$ python3 -q
>>> import numpy as np
>>> from numpy import linalg as LA
>>> np.set_printoptions(precision=2, suppress=True, linewidth=160)
>>> rnd = lambda a: np.round(a, 2) + 0
>>> data = np.loadtxt("x.csv", delimiter=",")
>>> data
array([[ 9.,  2.,  0.,  5., 10., 11.],
       [ 9.,  3.,  0.,  7., 10.,  8.],
       [ 9.,  4.,  0.,  9., 10.,  5.],
       [ 1.,  0.,  3.,  5.,  0.,  0.],
       [ 5.,  0.,  1.,  3.,  4.,  8.],
       [ 0.,  0.,  3.,  7.,  0.,  0.],
       [ 0.,  0., 13.,  0.,  0.,  2.],
       [ 9.,  4.,  0.,  9., 10.,  5.],
       [ 1.,  0.,  0.,  9.,  0.,  0.],
       [ 1.,  0.,  9.,  0.,  0.,  8.],
       [ 5.,  0.,  5.,  0.,  4., 14.],
       [ 0.,  0.,  0., 11.,  0.,  0.],
       [ 0.,  0.,  7.,  3.,  0.,  0.],
       [ 7.,  0.,  0.,  3.,  7., 11.],
       [ 9.,  2.,  0.,  5., 10., 11.],
       [ 0.,  0.,  3.,  9.,  0.,  0.],
       [ 5.,  3.,  0., 11.,  4.,  0.],
       [ 7.,  1.,  0.,  5.,  7.,  8.],
       [ 1.,  1.,  0., 11.,  0.,  0.],
       [ 3.,  2.,  0., 11.,  1.,  0.]])
>>> # row 7 repeats row 2
>>> x0 = np.array([-2, 1, -2, 3, 3, -1])
>>> y = data @ x0
>>> y
array([ 18.,  28.,  38.,   7.,   1.,  15., -28.,  38.,  25., -28., -22.,  33.,  -5.,   5.,  18.,  21.,  38.,  15.,  32.,  32.])
>>> rnd(LA.lstsq(data, y)[0])
array([-2.,  1., -2.,  3.,  3., -1.])
>>> rnd(LA.pinv(data) @ data)
array([[1., 0., 0., 0., 0., 0.],
       [0., 1., 0., 0., 0., 0.],
       [0., 0., 1., 0., 0., 0.],
       [0., 0., 0., 1., 0., 0.],
       [0., 0., 0., 0., 1., 0.],
       [0., 0., 0., 0., 0., 1.]])
>>> rng = np.random.default_rng(868)
>>> y = y + 0.1 * rng.normal(size=20)
>>> rnd(y)
array([ 17.94,  27.93,  37.79,   6.9 ,   0.93,  15.02, -27.97,  37.97,  25.1 , -28.02, -22.1 ,  32.89,  -4.96,   5.03,  17.98,  20.96,  37.99,  14.92,  32.03,
        32.05])
>>> beta, *_ = LA.lstsq(data, y)
>>> rnd(data.T @ (y - data @ beta))
array([0., 0., 0., 0., 0., 0.])
>>> Xs = data - data.mean(axis=0)
>>> V = LA.svd(Xs)[2][:4]
>>> A2 = Xs - Xs @ V.T @ V
>>> LA.norm(A2, axis=1).round(6).argmax()
np.int64(19)
>>> rnd(LA.norm(A2) / LA.norm(Xs))
np.float64(0.06)
>>> rnd(np.diag(V.T @ V))
array([0.35, 0.25, 0.92, 0.89, 0.59, 1.  ])
>>> Xs = data - data.mean(axis=0)
>>> left, s, Vh = LA.svd(Xs, full_matrices=False)
>>> (np.sign(left[:, 0]) == np.sign(left[0, 0])).astype(int)
array([1, 1, 1, 0, 1, 0, 0, 1, 0, 0, 1, 0, 0, 1, 1, 0, 0, 1, 0, 0])
>>> rnd(Xs.mean(axis=0))
array([0., 0., 0., 0., 0., 0.])
>>> rnd(np.abs(Vh[-1]))
array([0.61, 0.68, 0.25, 0.24, 0.21, 0.06])
>>> rnd((s ** 2).sum() ** 2 / (s ** 4).sum())
np.float64(2.14)
>>> np.abs(left[:, 0]).argmax()
np.int64(0)
>>> np.abs(Vh[0]).argmax()
np.int64(5)
>>> dist = LA.norm(data[:, None] - data[None], axis=-1)
>>> rnd(dist[:5, :5])
array([[ 0.  ,  3.74,  7.48, 17.26,  8.37],
       [ 3.74,  0.  ,  3.74, 15.81,  8.83],
       [ 7.48,  3.74,  0.  , 15.17, 10.68],
       [17.26, 15.81, 15.17,  0.  , 10.2 ],
       [ 8.37,  8.83, 10.68, 10.2 ,  0.  ]])
>>> data.shape
(20, 6)
>>> LA.matrix_rank(data)
np.int64(6)
>>> rnd(LA.norm(data))
np.float64(59.63)
>>> data.sum(axis=0)
array([ 81.,  22.,  44., 123.,  77.,  91.])
>>> data.mean(axis=0)
array([4.05, 1.1 , 2.2 , 6.15, 3.85, 4.55])
>>> data[:, 6]
Traceback (most recent call last):
  File "<python-input-38>", line 1, in <module>
    data[:, 6]
    ~~~~^^^^^^
IndexError: index 6 is out of bounds for axis 1 with size 6
>>> data - data[0]
array([[  0.,   0.,   0.,   0.,   0.,   0.],
       [  0.,   1.,   0.,   2.,   0.,  -3.],
       [  0.,   2.,   0.,   4.,   0.,  -6.],
       [ -8.,  -2.,   3.,   0., -10., -11.],
       [ -4.,  -2.,   1.,  -2.,  -6.,  -3.],
       [ -9.,  -2.,   3.,   2., -10., -11.],
       [ -9.,  -2.,  13.,  -5., -10.,  -9.],
       [  0.,   2.,   0.,   4.,   0.,  -6.],
       [ -8.,  -2.,   0.,   4., -10., -11.],
       [ -8.,  -2.,   9.,  -5., -10.,  -3.],
       [ -4.,  -2.,   5.,  -5.,  -6.,   3.],
       [ -9.,  -2.,   0.,   6., -10., -11.],
       [ -9.,  -2.,   7.,  -2., -10., -11.],
       [ -2.,  -2.,   0.,  -2.,  -3.,   0.],
       [  0.,   0.,   0.,   0.,   0.,   0.],
       [ -9.,  -2.,   3.,   4., -10., -11.],
       [ -4.,   1.,   0.,   6.,  -6., -11.],
       [ -2.,  -1.,   0.,   0.,  -3.,  -3.],
       [ -8.,  -1.,   0.,   6., -10., -11.],
       [ -6.,   0.,   0.,   6.,  -9., -11.]])
>>> data.sum(axis=1)
array([37., 37., 37.,  9., 21., 10., 15., 37., 10., 18., 28., 11., 10., 28., 37., 12., 23., 28., 13., 17.])
>>> np.count_nonzero(data)
np.int64(71)
